% ipython --no-banner

In [1]: import numpy as np

In [2]: np.set_printoptions(precision=2, suppress=True, linewidth=140, legacy="1.25")

In [3]: def rd(a):
   ...:     return np.round(a, 2) + 0
   ...: 

In [4]: m1 = np.array([[3.79, 2.63, -13.85],
   ...:     [-2.9, 0.74, 11.11],
   ...:     [7.15, -0.09, -13.16],
   ...:     [-2.06, 1.18, 18.09],
   ...:     [-5.38, 1.32, -9.15],
   ...:     [-0.75, 2.22, 8.85],
   ...:     [3.39, -2.5, 0.28],
   ...:     [6.52, -0.53, -14.29],
   ...:     [7.77, 0.28, 5.49],
   ...:     [1.3, 4.04, 13.41],
   ...:     [2.37, -0.33, 4.34],
   ...:     [0.4, -0.26, 3.68],
   ...:     [-2.41, -0.41, -5.93],
   ...:     [0.34, -4.43, 25.96],
   ...:     [1.14, -3.95, -1.75],
   ...:     [-3.12, 0.27, -6.92],
   ...:     [8.48, 0.49, -2.6],
   ...:     [3.34, -2.76, 0.51],
   ...:     [-8.03, -2.51, 20.2]])

In [5]: m1
Out[5]: 
array([[  3.79,   2.63, -13.85],
       [ -2.9 ,   0.74,  11.11],
       [  7.15,  -0.09, -13.16],
       [ -2.06,   1.18,  18.09],
       [ -5.38,   1.32,  -9.15],
       [ -0.75,   2.22,   8.85],
       [  3.39,  -2.5 ,   0.28],
       [  6.52,  -0.53, -14.29],
       [  7.77,   0.28,   5.49],
       [  1.3 ,   4.04,  13.41],
       [  2.37,  -0.33,   4.34],
       [  0.4 ,  -0.26,   3.68],
       [ -2.41,  -0.41,  -5.93],
       [  0.34,  -4.43,  25.96],
       [  1.14,  -3.95,  -1.75],
       [ -3.12,   0.27,  -6.92],
       [  8.48,   0.49,  -2.6 ],
       [  3.34,  -2.76,   0.51],
       [ -8.03,  -2.51,  20.2 ]])

In [6]: vec = np.array([5, 0, 4])

In [7]: a = np.maximum(m1 @ vec, 0)

In [8]: np.flatnonzero(a > 1e-9)
Out[8]: array([ 1,  3,  5,  6,  8,  9, 10, 11, 13, 16, 17, 18])

In [9]: rd(np.maximum(m1 @ (3 * vec), 0))
Out[9]: 
array([  0.  ,  89.82,   0.  , 186.18,   0.  ,  94.95,  54.21,   0.  , 182.43, 180.42,  87.63,  50.16,   0.  , 316.62,   0.  ,   0.  ,
        96.  ,  56.22, 121.95])

In [10]: rd(a)
Out[10]: 
array([  0.  ,  29.94,   0.  ,  62.06,   0.  ,  31.65,  18.07,   0.  ,  60.81,  60.14,  29.21,  16.72,   0.  , 105.54,   0.  ,   0.  ,
        32.  ,  18.74,  40.65])

In [11]: Y = np.array([[3, 1], [2, 2], [-3, -2]])

In [12]: np.vstack([m1, Y.T]).shape
Out[12]: (21, 3)

In [13]: np.linalg.matrix_rank(np.vstack([m1, Y.T]))
Out[13]: 3
